$ python3 -q
>>> import numpy as np
>>> np.set_printoptions(precision=1, suppress=True, linewidth=160)
>>> data = np.load("layer16.npy")
>>> data
array([[ 0.4, -0.7, -0.1,  1.8, -1.2],
       [ 0.1, -0.7, -1.6, -1.3,  0.5],
       [-0.5, -2.3,  0.9, -0.6,  0.6],
       [-1.8, -2.4, -0.3, -0.5, -0.9],
       [-0.5,  0.1, -2. ,  0.4, -0.4],
       [-1.4,  0.5,  0.8, -0.5,  0.4],
       [ 0.8,  0.6,  0.7,  1. , -1.1],
       [ 0.8,  0.4,  0.7,  0.3,  1. ],
       [ 1.2,  0.4, -0.7,  0.6,  1.7],
       [ 0.2,  0.4, -0.2,  0. , -0.2],
       [ 0.4,  0.5,  0.9, -0.9, -0.1],
       [ 1.7, -0.4, -1.1,  0.8,  0.5],
       [ 0.6, -1.9, -0.5,  0. , -1. ],
       [ 0.6, -1. ,  0.4, -0.8,  0.2],
       [ 0.3,  0.7, -0.2,  0.2, -0.5],
       [ 1.7, -1.1, -0.3,  0.9, -1.3],
       [ 0.6,  0.6, -0.1, -0.4, -0.6],
       [-1.6,  0.4, -0.2, -2.1,  0. ],
       [-1.1,  0.1,  0.4,  0.5, -1.3],
       [-3.5, -7.5, -0.5,  2. , -1. ],
       [ 0.9,  1.7,  0.1,  0.9, -0.2]])
>>> dist = np.linalg.norm(data[:, None] - data[None], axis=-1)
>>> np.linalg.norm(data - data.mean(axis=0), axis=1)
array([2. , 2.2, 2.4, 2.7, 2.1, 2.2, 2.1, 2. , 2.6, 1. , 1.8, 2.2, 1.7, 1.4, 1.3, 2.2, 1.4, 2.9, 1.8, 8. , 2.6])
>>> dist.mean(axis=1).argmax()
np.int64(19)
>>> np.flatnonzero(dist[12] < dist.mean() / 2)
array([12])
>>> np.linalg.matrix_rank(dist ** 2)
np.int64(7)
>>> np.unravel_index(dist.round(6).argmax(), dist.shape)
(np.int64(19), np.int64(20))
>>> basis = data[[9, 20]].astype(float)
>>> for _ in range(3):
...     lab = np.linalg.norm(data[:, None] - basis, axis=-1).argmin(axis=1)
...     basis = np.array([data[lab == j].mean(axis=0) for j in range(2)])
... 
>>> lab
array([0, 0, 0, 0, 0, 0, 1, 1, 1, 1, 1, 1, 0, 0, 1, 0, 1, 0, 0, 0, 1])
>>> basis.round(1) + 0
array([[-0.6, -1.4, -0.2,  0. , -0.4],
       [ 0.8,  0.5,  0. ,  0.3,  0.1]])
>>> cen = data - data.mean(axis=0)
>>> vecs = np.linalg.svd(cen)[2][:1]
>>> other = cen - cen @ vecs.T @ vecs
>>> np.cov(cen @ vecs.T, rowvar=False)
array(4.5)
>>> np.linalg.norm(other, axis=1).round(6).argmax()
np.int64(17)
>>> other.std(axis=0)
array([0.8, 0.4, 0.8, 0.9, 0.8])
>>> (cen @ vecs.T).std(axis=0)
array([2.1])
>>> np.round(np.linalg.norm(other) / np.linalg.norm(cen), 1)
np.float64(0.6)
